$ python -q
>>> import numpy as np
>>> np.set_printoptions(precision=2, suppress=True, linewidth=120)
>>> def tidy(a):
...     return np.round(a, 2) + 0
... 
>>> arr = np.array([[-8.71, -12.41, -23.75],
...     [-7.33, -8.19, -15.64],
...     [-6.99, -7.37, -14.01],
...     [-6.75, -6.85, -12.96],
...     [-4.46, -3.41, -5.71],
...     [-3.49, -2.56, -3.88],
...     [-1.2, -1.01, -1.14],
...     [-0.64, -0.58, -0.62],
...     [-0.3, -0.29, -0.29],
...     [0.31, 0.33, 0.32],
...     [0.66, 0.74, 0.7],
...     [0.76, 0.87, 0.83],
...     [1.94, 2.71, 2.47],
...     [2.17, 3.18, 2.88],
...     [6.52, 19.98, 18.8],
...     [7.04, 23.35, 22.18],
...     [7.23, 24.68, 23.52],
...     [7.47, 26.4, 25.27],
...     [7.54, 26.96, 25.84],
...     [8.06, 31.03, 30.03],
...     [9.93, 49.23, 49.18]])
>>> arr @ arr
Traceback (most recent call last):
  File "<python-input-4>", line 1, in <module>
    arr @ arr
    ~~~~^~~~~
ValueError: matmul: Input operand 1 has a mismatch in its core dimension 0, with gufunc signature (n?,k),(k,m?)->(n?,m?) (size 21 is different from 3)
>>> G = arr.T @ arr
>>> print(tidy(G))
[[ 688.17 1917.63 2122.78]
 [1917.63 6724.6  6853.79]
 [2122.78 6853.79 7263.35]]
>>> print(tidy(np.diag(G)))
[ 688.17 6724.6  7263.35]
>>> W2 = arr[[18, 19]].astype(float)
>>> for _ in range(3):
...     lab = np.linalg.norm(arr[:, None] - W2, axis=-1).argmin(axis=1)
...     W2 = np.array([arr[lab == j].mean(axis=0) for j in range(2)])
... 
>>> print(lab)
[0 0 0 0 0 0 0 0 0 0 0 0 0 0 1 1 1 1 1 1 1]
>>> print(tidy(W2[1] - W2[0]))
[10.12 31.29 32.89]
>>> P = arr @ np.linalg.solve(arr.T @ arr, arr.T)
>>> print(np.allclose(P @ P, P))
True
>>> print(tidy(np.trace(P)))
3.0
>>> print(tidy(np.diag(P)))
[0.53 0.21 0.18 0.17 0.14 0.11 0.02 0.01 0.   0.   0.01 0.01 0.05 0.06 0.15 0.14 0.14 0.14 0.14 0.15 0.68]
>>> data = np.load("block13.npy")
>>> print(data)
[[ 3  0  3  0  4]
 [ 3  4  4  1  7]
 [ 3  5  9  5 11]
 [ 7  6 13 10 14]
 [ 8 10 13 13 17]
 [12 11 18 13 20]
 [12 11 22 15 22]
 [12 14 26 16 22]
 [16 16 27 18 26]
 [21 20 30 23 31]
 [26 25 34 23 31]
 [27 25 38 27 34]
 [30 30 38 29 34]
 [30 33 40 30 35]
 [31 36 43 32 35]
 [33 38 43 35 35]
 [34 39 48 37 37]
 [35 40 52 41 42]
 [38 43 54 46 43]
 [42 43 56 47 45]]
>>> other = np.array([[0, 3], [-1, -2], [2, 3], [-3, -2], [3, 2]])
>>> print(other.T @ data.T)
[[ 18  22  31  32  28  46  54  56  62  64  67  72  61  62  59  48  57  67  56  63]
 [ 26  25  38  56  51  82  94  98 113 129 146 159 154 154 156 152 168 183 184 204]]
>>> print(np.einsum("ij,ij->i", data, data))
[   34    91   261   550   791  1158  1458  1756  2241  3231  3947  4683  5241  5714  6355  6832  7719  8974 10174
 10983]
>>> Ac = data - data.mean(axis=0)
>>> U, sig, Vh = np.linalg.svd(Ac, full_matrices=False)
>>> print(tidy(np.abs(Vh[-1])))
[0.47 0.53 0.4  0.13 0.57]
>>> print(tidy((sig ** 2).sum() ** 2 / (sig ** 4).sum()))
1.03
>>> print(tidy(Ac.mean(axis=0)))
[0. 0. 0. 0. 0.]
>>> print(tidy(Vh[0] * np.sign(Vh[0, np.abs(Vh[0]).argmax()])))
[0.41 0.46 0.53 0.45 0.38]
>>> print(tidy(sig ** 2 / (sig ** 2).sum()))
[0.99 0.01 0.   0.   0.  ]
>>> rng = np.random.default_rng(716179)
>>> m1 = np.eye(8, dtype=int)[rng.permutation(8)] * np.array([3, 9, 0, 4, 0, 3, 5, 8])
>>> print(m1)
[[0 0 0 0 0 0 0 8]
 [3 0 0 0 0 0 0 0]
 [0 0 0 4 0 0 0 0]
 [0 0 0 0 0 3 0 0]
 [0 0 0 0 0 0 5 0]
 [0 0 0 0 0 0 0 0]
 [0 0 0 0 0 0 0 0]
 [0 9 0 0 0 0 0 0]]
>>> r = np.linalg.matrix_rank(m1)
>>> print(r)
6
>>> N = np.linalg.svd(m1)[2][r:].T
>>> print([int(np.linalg.matrix_rank(m1[:, :j + 1])) for j in range(8)])
[1, 2, 2, 3, 3, 4, 5, 6]
>>> print(N @ N.T)
[[0. 0. 0. 0. 0. 0. 0. 0.]
 [0. 0. 0. 0. 0. 0. 0. 0.]
 [0. 0. 1. 0. 0. 0. 0. 0.]
 [0. 0. 0. 0. 0. 0. 0. 0.]
 [0. 0. 0. 0. 1. 0. 0. 0.]
 [0. 0. 0. 0. 0. 0. 0. 0.]
 [0. 0. 0. 0. 0. 0. 0. 0.]
 [0. 0. 0. 0. 0. 0. 0. 0.]]
>>> print(m1[2] @ m1[3])
0
>>> print(np.linalg.norm(m1, axis=1).argmax())
7
>>> print(tidy(np.linalg.norm(m1, 2)))
9.0
>>> U, sig, Vh = np.linalg.svd(m1)
>>> print(sig)
[9. 8. 5. 4. 3. 3. 0. 0.]
>>> other = U[:, :6] @ np.diag(sig[:6]) @ Vh[:6]
>>> print(np.abs(m1 - other).max())
0.0
>>> print(tidy(np.linalg.norm(m1 - other, 2)), sig[6])
0.0 0.0
>>> print(np.linalg.matrix_rank(other))
6
>>> print(tidy(np.linalg.norm(m1 - other) / np.linalg.norm(m1)))
0.0
